% ipython --no-banner

In [1]: import numpy as np

In [2]: from numpy import linalg as LA

In [3]: np.set_printoptions(suppress=True, linewidth=200)

In [4]: def rd(a):
   ...:     return np.round(a, 2) + 0
   ...: 

In [5]: data = np.load("dump.npy")

In [6]: data
Out[6]: 
array([[-0.21,  0.86, -0.1 ],
       [ 0.54, -1.14, -0.6 ],
       [-0.12, -0.68,  0.88]])

In [7]: (data + data.T) / 2
Out[7]: 
array([[-0.21,  0.7 , -0.11],
       [ 0.7 , -1.14, -0.64],
       [-0.11, -0.64,  0.88]])

In [8]: rd(np.abs(LA.eigvals(data)).max())
Out[8]: np.float64(1.61)

In [9]: rd((data - data.T) / 2)
Out[9]: 
array([[ 0.  ,  0.16,  0.01],
       [-0.16,  0.  ,  0.04],
       [-0.01, -0.04,  0.  ]])

In [10]: rd(LA.det(data))
Out[10]: np.float64(0.0)

In [11]: rd(LA.matrix_power(data, 3))
Out[11]: 
array([[-0.63,  2.09,  0.09],
       [ 1.3 , -3.11, -1.15],
       [-0.01, -1.28,  1.05]])

In [12]: np.allclose(data, data.T)
Out[12]: False

In [13]: rd(data @ data)
Out[13]: 
array([[ 0.52, -1.09, -0.58],
       [-0.66,  2.17,  0.1 ],
       [-0.45,  0.07,  1.19]])

In [14]: left, sig, Vh = LA.svd(data)

In [15]: np.argmax(sig[:-1] / (sig[1:] + 1e-6)) + 1
Out[15]: np.int64(2)

In [16]: M2 = left[:, :2] @ np.diag(sig[:2]) @ Vh[:2]

In [17]: LA.matrix_rank(M2)
Out[17]: np.int64(2)

In [18]: rd(np.abs(data - M2).max())
Out[18]: np.float64(0.0)

In [19]: mat = np.abs(np.array([[2, 1, 1, 0], [2, 2, 0, 1], [0, 1, 0, 1], [0, 2, 1, 1]])) + np.eye(4)

In [20]: mat = mat / mat.sum(axis=1, keepdims=True)

In [21]: rd(mat)
Out[21]: 
array([[0.6 , 0.2 , 0.2 , 0.  ],
       [0.33, 0.5 , 0.  , 0.17],
       [0.  , 0.33, 0.33, 0.33],
       [0.  , 0.4 , 0.2 , 0.4 ]])

In [22]: P = np.triu(np.array([[9, 6, 2, 2], [3, 9, 0, 0], [2, 5, 2, 2], [9, 3, 4, 7]]), 1) + np.eye(4)

In [23]: M2 = P @ mat @ LA.inv(P)

In [24]: rd(np.poly(M2))
Out[24]: array([ 1.  , -1.83,  1.04, -0.22,  0.01])

In [25]: LA.matrix_rank(M2)
Out[25]: np.int64(4)

In [26]: Z = np.array([[2, 1, 2], [3, 2, 0]])

In [27]: F = np.repeat(Z, 19 // 2, axis=0)

In [28]: rng = np.random.default_rng(206)

In [29]: F = F + 0.3 * rng.normal(size=F.shape)

In [30]: rd(F)
Out[30]: 
array([[ 2.21,  0.97,  2.41],
       [ 2.15,  0.94,  1.87],
       [ 1.65,  0.46,  1.99],
       [ 2.36,  0.84,  1.73],
       [ 1.89,  1.17,  2.24],
       [ 2.71,  0.84,  2.28],
       [ 2.12,  0.81,  2.4 ],
       [ 1.98,  0.92,  2.18],
       [ 1.78,  1.15,  2.2 ],
       [ 3.1 ,  1.7 , -0.2 ],
       [ 3.53,  1.83, -0.28],
       [ 3.26,  2.21, -0.14],
       [ 2.67,  1.6 , -0.87],
       [ 2.53,  2.07, -0.14],
       [ 2.86,  1.95,  0.02],
       [ 3.28,  1.94,  0.17],
       [ 3.26,  1.74, -0.01],
       [ 3.02,  1.91,  0.42]])

In [31]: vec = np.array([0, 0, 1])

In [32]: a = np.maximum(F @ vec, 0)

In [33]: rd(np.tanh(F @ vec))
Out[33]: array([ 0.98,  0.95,  0.96,  0.94,  0.98,  0.98,  0.98,  0.97,  0.98, -0.2 , -0.28, -0.14, -0.7 , -0.14,  0.02,  0.16, -0.01,  0.4 ])

In [34]: rd(np.maximum(F @ vec, 0) - np.maximum(-F @ vec, 0))
Out[34]: array([ 2.41,  1.87,  1.99,  1.73,  2.24,  2.28,  2.4 ,  2.18,  2.2 , -0.2 , -0.28, -0.14, -0.87, -0.14,  0.02,  0.17, -0.01,  0.42])

In [35]: rd(F.T @ a)
Out[35]: array([42.35, 18.66, 42.  ])

In [36]: rd(a)
Out[36]: array([2.41, 1.87, 1.99, 1.73, 2.24, 2.28, 2.4 , 2.18, 2.2 , 0.  , 0.  , 0.  , 0.  , 0.  , 0.02, 0.17, 0.  , 0.42])

In [37]: cov = np.cov(F, rowvar=False)

In [38]: rd(LA.eigvalsh(cov)[::-1])
Out[38]: array([1.91, 0.11, 0.05])

In [39]: rd(np.median(F, axis=0))
Out[39]: array([2.6 , 1.39, 1.08])

In [40]: np.argsort(-F.std(axis=0).round(6), kind="stable")
Out[40]: array([2, 0, 1])
